>>> import numpy as np
>>> np.set_printoptions(precision=2, suppress=True, linewidth=160, floatmode="fixed")
>>> rnd = lambda a: np.round(a, 2) + 0
>>> F = np.load("test16.npy")
>>> F
array([[1, 1, 0, 0, 2],
       [3, 2, 0, 2, 0],
       [0, 0, 2, 0, 0],
       [1, 1, 0, 3, 5],
       [0, 3, 0, 2, 3]])
>>> # 2 groups of indices that never mix
>>> rnd(np.abs(np.linalg.eigvals(F)).max())
np.float64(7.65)
>>> rnd(np.linalg.det(F))
np.float64(138.0)
>>> feats = np.load("sample7.npy")
>>> feats
array([[ 3,  0, -5,  7,  8],
       [-6,  0,  1,  1, -1],
       [ 6,  0,  2, -6, -4],
       [ 3,  1, -3,  8,  2],
       [ 3, -2, -3, -5, 10],
       [ 0, -2, -1, -7,  7]])
>>> # null space of dimension 2
>>> np.linalg.lstsq(feats[:-1].T, feats[-1])[2]
np.int32(3)
>>> rnd(np.trace(np.linalg.pinv(feats) @ feats))
np.float64(3.0)
>>> rnd(feats @ np.linalg.pinv(feats) @ feats)
array([[ 3.00,  0.00, -5.00,  7.00,  8.00],
       [-6.00,  0.00,  1.00,  1.00, -1.00],
       [ 6.00,  0.00,  2.00, -6.00, -4.00],
       [ 3.00,  1.00, -3.00,  8.00,  2.00],
       [ 3.00, -2.00, -3.00, -5.00, 10.00],
       [ 0.00, -2.00, -1.00, -7.00,  7.00]])
>>> np.allclose(feats[:-1].T @ np.linalg.lstsq(feats[:-1].T, feats[-1])[0], feats[-1])
True
>>> np.argsort(-np.linalg.norm(feats, axis=0).round(6), kind="stable")[:3]
array([4, 3, 0])
>>> [round(float(x), 2) for x in np.linalg.svd(feats, compute_uv=False)[:3]]
[17.02, 15.44, 9.34]
>>> np.linalg.cond(feats) > 100
np.True_
>>> rnd(np.linalg.norm(feats, 2) / np.linalg.norm(feats))
np.float64(0.69)
>>> m1 = np.load("case8.npy")
>>> m1
array([[14, 29, 19],
       [ 8, 21,  5],
       [18, 35, 23],
       [ 7, 20,  0],
       [ 0,  8,  0],
       [11, 26,  4],
       [13, 28, 14],
       [ 0,  8,  0],
       [18, 35, 23],
       [ 7, 20,  0],
       [ 4, 15,  1]])
>>> # row 7 repeats row 4
>>> x = np.array([5, 1, 5, 4, 0])
>>> y = F @ x
>>> b, lr = np.zeros(5), 1 / np.linalg.norm(F, 2) ** 2
>>> for i in range(6):
...     b -= lr * F.T @ (F @ b - y)
...     if i % 2 == 0: print(i, round(np.linalg.norm(F @ b - y), 2))
... 
0 16.77
2 12.63
4 9.92
>>> rnd(b)
array([3.55, 2.08, 1.62, 2.67, 0.77])
>>> Xs = (m1 - m1.mean(axis=0)) / m1.std(axis=0)
>>> np.argwhere(np.abs(Xs) > 2)
array([], shape=(0, 2), dtype=int64)
>>> rnd(Xs.std(axis=0))
array([1.00, 1.00, 1.00])
>>> b = np.linalg.lstsq(np.delete(Xs, 2, axis=1), Xs[:, 2])[0]
>>> rnd(1 - np.var(Xs[:, 2] - np.delete(Xs, 2, axis=1) @ b))
np.float64(0.99)
>>> d = np.linalg.norm(m1[:, None] - m1[None], axis=-1)
>>> np.linalg.matrix_rank(d ** 2)
np.int64(5)
>>> np.flatnonzero(d[2] < d.mean() / 2)
array([2, 8])
>>> rnd(d[2])
array([ 8.25, 24.90,  0.00, 29.58, 39.77, 22.16, 12.45, 39.77,  0.00, 29.58, 32.86])
>>> rnd(d[:5, :5])
array([[ 0.00, 17.20,  8.25, 22.16, 31.59],
       [17.20,  0.00, 24.90,  5.20, 16.06],
       [ 8.25, 24.90,  0.00, 29.58, 39.77],
       [22.16,  5.20, 29.58,  0.00, 13.89],
       [31.59, 16.06, 39.77, 13.89,  0.00]])
>>> d.shape
(11, 11)
>>> np.unravel_index(d.round(6).argmax(), d.shape)
(np.int64(2), np.int64(4))
>>> rnd(np.linalg.norm(m1 - m1.mean(axis=0), axis=1))
array([13.72,  3.52, 21.53,  8.66, 18.76,  5.85,  9.11, 18.76, 21.53,  8.66, 11.36])
>>> (d + 1e9 * np.eye(11)).round(6).argmin(axis=1)
array([6, 3, 8, 9, 7, 1, 0, 4, 2, 3, 3])
>>> x = np.array([1, -2, 0])
>>> y = m1 @ x
>>> y
array([-44, -34, -52, -33, -16, -41, -43, -16, -52, -33, -26])
>>> rng = np.random.default_rng(73616)
>>> y = y + 0.1 * rng.normal(size=11)
>>> rnd(y)
array([-43.98, -33.98, -52.01, -32.85, -16.21, -41.03, -43.11, -16.07, -51.99, -32.90, -25.96])
>>> b, *_ = np.linalg.lstsq(m1, y)
>>> b.round()
array([ 1.00, -2.00, -0.00])
>>> rnd(m1.T @ (y - m1 @ b))
array([0.00, 0.00, 0.00])
